$ python -q
>>> import numpy as np
>>> np.set_printoptions(suppress=True, linewidth=140)
>>> rnd = lambda a: np.round(a, 1) + 0
>>> F = np.load("out18.npy")
>>> print(F)
[[ 6  4  6  5  7  3]
 [-4 -6 -4 -5 -3 -7]
 [11  9 11 10 12  8]
 [ 9  7  9  8 10  6]
 [ 3  1  3  2  4  0]
 [-1 -3 -1 -2  0 -4]]
>>> left, sv, Vh = np.linalg.svd(F)
>>> print(rnd(sv))
[37.2  6.9  0.   0.   0.   0. ]
>>> B = left[:, :2] @ np.diag(sv[:2]) @ Vh[:2]
>>> print(np.linalg.matrix_rank(B))
2
>>> print(rnd(B))
[[ 6.  4.  6.  5.  7.  3.]
 [-4. -6. -4. -5. -3. -7.]
 [11.  9. 11. 10. 12.  8.]
 [ 9.  7.  9.  8. 10.  6.]
 [ 3.  1.  3.  2.  4.  0.]
 [-1. -3. -1. -2.  0. -4.]]
>>> print(rnd(np.linalg.norm(F - B) / np.linalg.norm(F)))
0.0
>>> print(rnd(np.sort(np.abs(np.linalg.eigvals(F)))))
[ 0.  0.  0.  0.  6. 25.]
>>> print((F + F.T) / 2)
[[ 6.   0.   8.5  7.   5.   1. ]
 [ 0.  -6.   2.5  1.  -1.  -5. ]
 [ 8.5  2.5 11.   9.5  7.5  3.5]
 [ 7.   1.   9.5  8.   6.   2. ]
 [ 5.  -1.   7.5  6.   4.   0. ]
 [ 1.  -5.   3.5  2.   0.  -4. ]]
>>> assert F == F.T
Traceback (most recent call last):
  File "<python-input-13>", line 1, in <module>
    assert F == F.T
           ^^^^^^^^
ValueError: The truth value of an array with more than one element is ambiguous. Use a.any() or a.all()
>>> print(np.linalg.matrix_power(F, 2))
[[ 149   87  149  118  180   56]
 [ -91  -33  -91  -62 -120   -4]
 [ 269  147  269  208  330   86]
 [ 221  123  221  172  270   74]
 [  77   51   77   64   90   38]
 [ -19    3  -19   -8  -30   14]]
>>> arr = np.array([[3.0, 1.0, 0.0, 0.0],
...     [0.0, 3.0, 1.0, 0.0],
...     [0.0, 0.0, 3.0, 1.0],
...     [0.0, 0.0, 0.0, 3.0]])
>>> print(np.prod(np.diag(arr)), rnd(np.linalg.det(arr)))
81.0 81.0
>>> rng = np.random.default_rng(492)
>>> theta = rng.uniform(0, 2 * np.pi, 12)
>>> q, _ = np.linalg.qr(np.array([[-2.3, 0.9],
...     [0.8, 1.6],
...     [1.0, 0.9],
...     [-0.9, -2.1],
...     [0.3, -0.2],
...     [1.2, 0.0]]))
>>> data = 3 * np.c_[np.cos(theta), np.sin(theta)] @ q.T
>>> print(rnd(data))
[[ 2.7  0.1 -0.5 -0.3 -0.4 -1.1]
 [ 1.3  1.5  0.8 -2.  -0.3 -0.2]
 [ 2.6 -0.2 -0.7  0.1 -0.4 -1.2]
 [ 0.9 -1.5 -1.2  1.9 -0.1 -0.8]
 [-0.5  1.6  1.2 -2.1  0.   0.6]
 [ 0.   1.7  1.1 -2.2 -0.1  0.4]
 [ 1.6  1.4  0.7 -1.9 -0.3 -0.3]
 [ 1.1  1.6  0.8 -2.1 -0.2 -0.1]
 [ 0.4 -1.7 -1.2  2.1  0.  -0.6]
 [ 0.6  1.7  1.  -2.2 -0.2  0.1]
 [ 2.1  1.1  0.3 -1.6 -0.4 -0.7]
 [-1.1  1.5  1.2 -1.8  0.1  0.8]]
>>> G = np.cov(data, rowvar=False)
>>> print(rnd(G))
[[ 1.4 -0.3 -0.5  0.4 -0.2 -0.7]
 [-0.3  1.6  1.1 -2.   0.   0.5]
 [-0.5  1.1  0.9 -1.4  0.   0.5]
 [ 0.4 -2.  -1.4  2.5  0.  -0.6]
 [-0.2  0.   0.   0.   0.   0.1]
 [-0.7  0.5  0.5 -0.6  0.1  0.4]]
>>> print(G.shape)
(6, 6)
>>> print(np.argwhere(np.triu(np.abs(np.corrcoef(data.T)) > 0.8, 1)))
[[0 4]
 [0 5]
 [1 2]
 [1 3]
 [2 3]
 [2 5]]
>>> Xc = data - data.mean(axis=1)
Traceback (most recent call last):
  File "<python-input-26>", line 1, in <module>
    Xc = data - data.mean(axis=1)
         ~~~~~^~~~~~~~~~~~~~~~~~~
ValueError: operands could not be broadcast together with shapes (12,6) (12,) 
>>> Xc = data - data.mean(axis=0)
>>> left, sv, Vh = np.linalg.svd(Xc, full_matrices=False)
>>> print(rnd(sv))
[7.6 4.1 0.  0.  0.  0. ]
>>> print(rnd(Xc.mean(axis=0)))
[0. 0. 0. 0. 0. 0.]
>>> print(np.abs(Vh[0]).argmax())
3
>>> print(np.searchsorted(np.cumsum(sv ** 2) / (sv ** 2).sum(), 0.9) + 1)
2
>>> print(rnd(sv ** 2 / (sv ** 2).sum()))
[0.8 0.2 0.  0.  0.  0. ]
>>> B = data / np.linalg.norm(data, axis=1, keepdims=True)
>>> G = B @ B.T
>>> print(rnd(G[6]))
[ 0.6  1.   0.4 -0.5  0.7  0.8  1.   1.  -0.7  0.9  1.   0.5]
>>> print(rnd(np.degrees(np.arccos(np.clip(G[6, 8], -1, 1)))))
135.8
>>> J = np.load("sample2.npy")
>>> print(rnd(J))
[[ 3.2  0.7  1.3  3.6 -1.7 -0.7]
 [ 0.2  1.5 -2.1  1.9  0.4 -1.6]
 [ 0.6  0.1  1.4 -0.9 -1.5  2.3]
 [ 0.8  0.6 -0.6  1.8  0.  -1.2]
 [ 0.4 -1.5  2.5 -1.3 -0.7  1.4]]
>>> print(rnd(np.linalg.norm(J, 2) / np.linalg.norm(J)))
0.8
>>> print(np.linalg.matrix_rank(J, rtol=0.1))
3
>>> print(np.linalg.cond(J) > 100)
True
>>> X = np.load("w.npy")
>>> print(X)
[[-2  1  2]
 [ 0  0  0]
 [ 0  2  2]]
>>> r0 = np.array([-2, 2])
>>> print(np.array([np.convolve(row, r0, "same") for row in X]))
[[ 4 -6 -2]
 [ 0  0  0]
 [ 0 -4  0]]
>>> print(np.correlate(X[0], X[2], "full"))
[-4 -2  6  4  0]
>>> print(np.convolve(X[0], r0))
[ 4 -6 -2  4]
